$ python -q
>>> import numpy as np
>>> from numpy import linalg as LA
>>> np.set_printoptions(suppress=True, linewidth=120)
>>> Q, _ = LA.qr(np.array([[-0.4, 0.2, 1.4, 1.0, -0.5, -0.4],
...     [-2.3, 1.2, 0.7, -0.9, -0.3, -0.8],
...     [2.2, -0.3, 0.5, -0.5, -0.3, 0.4],
...     [-0.4, -0.5, -0.2, 0.3, -0.1, -0.3],
...     [2.0, 1.1, 0.3, -0.1, -1.2, -2.2],
...     [-0.1, 1.6, 0.9, -0.1, -2.2, -0.8]]))
>>> vals = np.array([2, 2, 3, 3, 2, 0])
>>> feats = Q @ np.diag(vals) @ Q.T
>>> feats.round(1) + 0
array([[ 2.9, -0.2,  0.1,  0. , -0.2,  0.2],
       [-0.2,  2.1,  0.4, -0.5, -0.4,  0.1],
       [ 0.1,  0.4,  2.6, -0.1, -0.2, -0.1],
       [ 0. , -0.5, -0.1,  1. , -0.7,  0.5],
       [-0.2, -0.4, -0.2, -0.7,  1.6,  0.4],
       [ 0.2,  0.1, -0.1,  0.5,  0.4,  1.8]])
>>> np.round(feats[5] @ feats[4], 1)
np.float64(0.8)
>>> LA.norm(feats, axis=1).argmax()
np.int64(0)
>>> print(np.round(LA.norm(feats, axis=1), 1))
[2.9 2.3 2.7 1.4 1.8 1.9]
>>> np.round(LA.norm(feats, axis=0), 1)
array([2.9, 2.3, 2.7, 1.4, 1.8, 1.9])
>>> print(np.round(LA.norm(feats, 1), 1), round(LA.norm(feats, np.inf), 1))
3.8 3.8
>>> round(LA.norm(feats, "nuc"), 1)
np.float64(12.0)
>>> np.allclose(feats, feats.T)
True
>>> round(np.abs(LA.eigvals(feats)).max(), 1)
np.float64(3.0)
>>> np.allclose(feats @ feats.T, feats.T @ feats)
True
>>> np.round((feats + feats.T) / 2, 1) + 0
array([[ 2.9, -0.2,  0.1,  0. , -0.2,  0.2],
       [-0.2,  2.1,  0.4, -0.5, -0.4,  0.1],
       [ 0.1,  0.4,  2.6, -0.1, -0.2, -0.1],
       [ 0. , -0.5, -0.1,  1. , -0.7,  0.5],
       [-0.2, -0.4, -0.2, -0.7,  1.6,  0.4],
       [ 0.2,  0.1, -0.1,  0.5,  0.4,  1.8]])
>>> print(np.round(LA.matrix_power(feats, 2), 1) + 0)
[[ 8.6 -0.9  0.5  0.2 -0.6  0.7]
 [-0.9  5.2  2.  -1.3 -1.3  0. ]
 [ 0.5  2.   7.1 -0.4 -1.1 -0.4]
 [ 0.2 -1.3 -0.4  2.1 -1.3  1.2]
 [-0.6 -1.3 -1.1 -1.3  3.4  0.8]
 [ 0.7  0.  -0.4  1.2  0.8  3.6]]
>>> vals, evecs = LA.eigvalsh(feats)
Traceback (most recent call last):
  File "<python-input-18>", line 1, in <module>
    vals, evecs = LA.eigvalsh(feats)
    ^^^^^^^^^^^
ValueError: too many values to unpack (expected 2)
>>> vals, evecs = LA.eigh(feats)
>>> np.round(evecs.T @ evecs, 1) + 0
array([[1., 0., 0., 0., 0., 0.],
       [0., 1., 0., 0., 0., 0.],
       [0., 0., 1., 0., 0., 0.],
       [0., 0., 0., 1., 0., 0.],
       [0., 0., 0., 0., 1., 0.],
       [0., 0., 0., 0., 0., 1.]])
>>> round(vals.sum(), 1), np.round(np.trace(feats), 1)
(np.float64(12.0), np.float64(12.0))
>>> np.round(LA.svd(feats, compute_uv=False), 1) + 0
array([3., 3., 2., 2., 2., 0.])
>>> np.round(evecs.T @ feats @ evecs, 1) + 0
array([[0., 0., 0., 0., 0., 0.],
       [0., 2., 0., 0., 0., 0.],
       [0., 0., 2., 0., 0., 0.],
       [0., 0., 0., 2., 0., 0.],
       [0., 0., 0., 0., 3., 0.],
       [0., 0., 0., 0., 0., 3.]])
>>> np.unique(vals.round(6) + 0, return_counts=True)[1]
array([1, 3, 2])
